% python3 -q
>>> import numpy as np
>>> import numpy.linalg as la
>>> np.set_printoptions(suppress=True, linewidth=100)
>>> def rd(a):
...     return np.round(a, 3) + 0
... 
>>> K = np.load("run3.npy")
>>> K
array([[0, 0, 1, 1, 0],
       [0, 0, 0, 0, 1],
       [1, 0, 0, 1, 0],
       [1, 0, 1, 0, 0],
       [0, 1, 0, 0, 0]])
>>> # symmetric
>>> evals, vecs = la.eig(K)
>>> rd(np.prod(evals))
np.float64(-2.0)
>>> x = np.array([-7, 9, -9, -5, -8])
>>> K @ np.ones(5)
array([2., 1., 2., 2., 1.])
>>> np.einsum("ij,j->i", K, x)
array([-14,  -8, -12, -16,   9])
>>> print(K @ (2 * x))
[-28 -16 -24 -32  18]
>>> K @ np.eye(5)[1]
array([0., 0., 0., 0., 1.])
>>> (K @ x).argmax()
np.int64(4)
>>> K @ x
array([-14,  -8, -12, -16,   9])
>>> np.sign((K @ x).round(6))
array([-1, -1, -1, -1,  1])
>>> x = np.array([-3, 0, -5, -2, 1])
>>> a = np.maximum(K @ x, 0)
>>> a
array([0, 1, 0, 0, 0])
>>> rd(np.tanh(K @ x))
array([-1.   ,  0.762, -1.   , -1.   ,  0.   ])
>>> np.maximum(K @ x, 0) - np.maximum(-K @ x, 0)
array([-7,  1, -5, -8,  0])
>>> K * (a > 1e-9)[:, None]
array([[0, 0, 0, 0, 0],
       [0, 0, 0, 0, 1],
       [0, 0, 0, 0, 0],
       [0, 0, 0, 0, 0],
       [0, 0, 0, 0, 0]])
>>> other = np.array([[-7, -9, -5], [-3, -9, 8], [2, -2, -1], [8, -1, -2], [-1, -5, 8]])
>>> la.matrix_rank(K @ other)
np.int64(3)
>>> print(la.matrix_rank(np.vstack([K, other.T])))
5
>>> print(np.einsum("ij->j", K))
[2 1 2 2 1]
>>> np.einsum("ik,kj->ji", K, other)
array([[ 10,  -1,   1,  -5,  -3],
       [ -3,  -5, -10, -11,  -9],
       [ -3,   8,  -7,  -6,   8]])
>>> np.einsum("ik,kj->ij", K, other)
array([[ 10,  -3,  -3],
       [ -1,  -5,   8],
       [  1, -10,  -7],
       [ -5, -11,  -6],
       [ -3,  -9,   8]])
>>> evals, vecs = la.eigh(K)
>>> rd(vecs @ np.diag(evals) @ vecs.T)
array([[0., 0., 1., 1., 0.],
       [0., 0., 0., 0., 1.],
       [1., 0., 0., 1., 0.],
       [1., 0., 1., 0., 0.],
       [0., 1., 0., 0., 0.]])
>>> rd(np.abs(vecs[:, -1]))
array([0.577, 0.   , 0.577, 0.577, 0.   ])
>>> np.unique(evals.round(6) + 0, return_counts=True)[1]
array([3, 1, 1])
>>> rd(la.eigvalsh(K + 5 * np.eye(5)))
array([4., 4., 4., 6., 7.])
>>> rd(vecs.T @ vecs)
array([[1., 0., 0., 0., 0.],
       [0., 1., 0., 0., 0.],
       [0., 0., 1., 0., 0.],
       [0., 0., 0., 1., 0.],
       [0., 0., 0., 0., 1.]])
>>> rd(evals)
array([-1., -1., -1.,  1.,  2.])
>>> rd(vecs.T @ K @ vecs)
array([[-1.,  0.,  0.,  0.,  0.],
       [ 0., -1.,  0.,  0.,  0.],
       [ 0.,  0., -1.,  0.,  0.],
       [ 0.,  0.,  0.,  1.,  0.],
       [ 0.,  0.,  0.,  0.,  2.]])
